$ ipython --no-banner

In [1]: import numpy as np

In [2]: np.set_printoptions(suppress=True, linewidth=200)

In [3]: Y = np.array([[2], [1], [-5]])

In [4]: basis = np.array([[2, 0, -2, 3, 2]])

In [5]: M = Y @ basis

In [6]: M
Out[6]: 
array([[  4,   0,  -4,   6,   4],
       [  2,   0,  -2,   3,   2],
       [-10,   0,  10, -15, -10]])

In [7]: # column 4 repeats column 0

In [8]: M @ M
---------------------------------------------------------------------------
ValueError                                Traceback (most recent call last)
Cell In[8], line 1
----> 1 M @ M

ValueError: matmul: Input operand 1 has a mismatch in its core dimension 0, with gufunc signature (n?,k),(k,m?)->(n?,m?) (size 3 is different from 5)

In [9]: gram = M.T @ M

In [10]: np.allclose(gram, gram.T)
Out[10]: True

In [11]: (M @ M.T).shape
Out[11]: (3, 3)

In [12]: np.diag(gram)
Out[12]: array([120,   0, 120, 270, 120])

In [13]: np.linalg.matrix_rank(gram)
Out[13]: np.int64(1)

In [14]: Y = M / np.sqrt((M ** 2).mean(axis=1, keepdims=True))

In [15]: np.round(np.linalg.norm(Y, axis=1), 2)
Out[15]: array([2.24, 2.24, 2.24])

In [16]: np.linalg.matrix_rank(Y) == np.linalg.matrix_rank(M)
Out[16]: np.True_

In [17]: Y[2].round(2)
Out[17]: array([-0.98,  0.  ,  0.98, -1.46, -0.98])

In [18]: K = np.loadtxt("sample6.csv", delimiter=",")

In [19]: print(K)
[[  6.84  -1.34 -14.51]
 [  2.66  -0.03  -4.22]
 [  2.36  -0.01  -3.66]
 [  1.21  -0.04  -1.72]
 [  0.22  -0.15  -0.4 ]
 [  0.15  -0.14  -0.31]
 [  0.04  -0.1   -0.15]
 [  0.    -0.04  -0.05]
 [  0.12   0.37   0.27]
 [  0.12   0.39   0.28]
 [  0.13   0.41   0.29]
 [  0.16   0.46   0.32]
 [  0.29   0.72   0.49]
 [  0.52   1.15   0.77]
 [  1.09   2.24   1.55]
 [  1.17   2.38   1.66]
 [  1.29   2.61   1.84]
 [  1.89   3.79   2.82]
 [  1.92   3.85   2.87]
 [  5.    10.53   9.49]
 [  7.13  15.76  15.36]]

In [20]: W1 = np.array([[1, 1, 1, -1, -2, 1], [-3, -1, -1, -2, -2, -1], [0, -2, -3, 0, 3, 2]])

In [21]: b = np.array([-4, 7, -5, -4, 9, 8])

In [22]: act = np.maximum(K @ W1 + b, 0)

In [23]: np.round((act > 0).mean(axis=0), 2)
Out[23]: array([0.05, 0.81, 0.19, 0.  , 0.86, 0.95])

In [24]: np.linalg.matrix_rank(act)
Out[24]: np.int64(5)

In [25]: (act > 0).astype(int)
Out[25]: 
array([[1, 1, 1, 0, 0, 0],
       [0, 1, 1, 0, 0, 1],
       [0, 1, 1, 0, 0, 1],
       [0, 1, 1, 0, 1, 1],
       [0, 1, 0, 0, 1, 1],
       [0, 1, 0, 0, 1, 1],
       [0, 1, 0, 0, 1, 1],
       [0, 1, 0, 0, 1, 1],
       [0, 1, 0, 0, 1, 1],
       [0, 1, 0, 0, 1, 1],
       [0, 1, 0, 0, 1, 1],
       [0, 1, 0, 0, 1, 1],
       [0, 1, 0, 0, 1, 1],
       [0, 1, 0, 0, 1, 1],
       [0, 1, 0, 0, 1, 1],
       [0, 1, 0, 0, 1, 1],
       [0, 1, 0, 0, 1, 1],
       [0, 0, 0, 0, 1, 1],
       [0, 0, 0, 0, 1, 1],
       [0, 0, 0, 0, 1, 1],
       [0, 0, 0, 0, 1, 1]])

In [26]: basis = np.array([[2, 3, 0], [1, 4, 3], [4, 3, 5], [5, 3, 3], [4, 5, 3], [4, 1, 4]])

In [27]: W1 @ basis
Out[27]: 
array([[ -2,  -2,   3],
       [-33, -33, -24],
       [  6,   0,  -4]])

In [28]: (act @ basis).round(6).argmax(axis=1)
Out[28]: array([2, 2, 2, 2, 1, 1, 1, 1, 2, 2, 2, 2, 2, 2, 0, 0, 0, 0, 0, 0, 0])
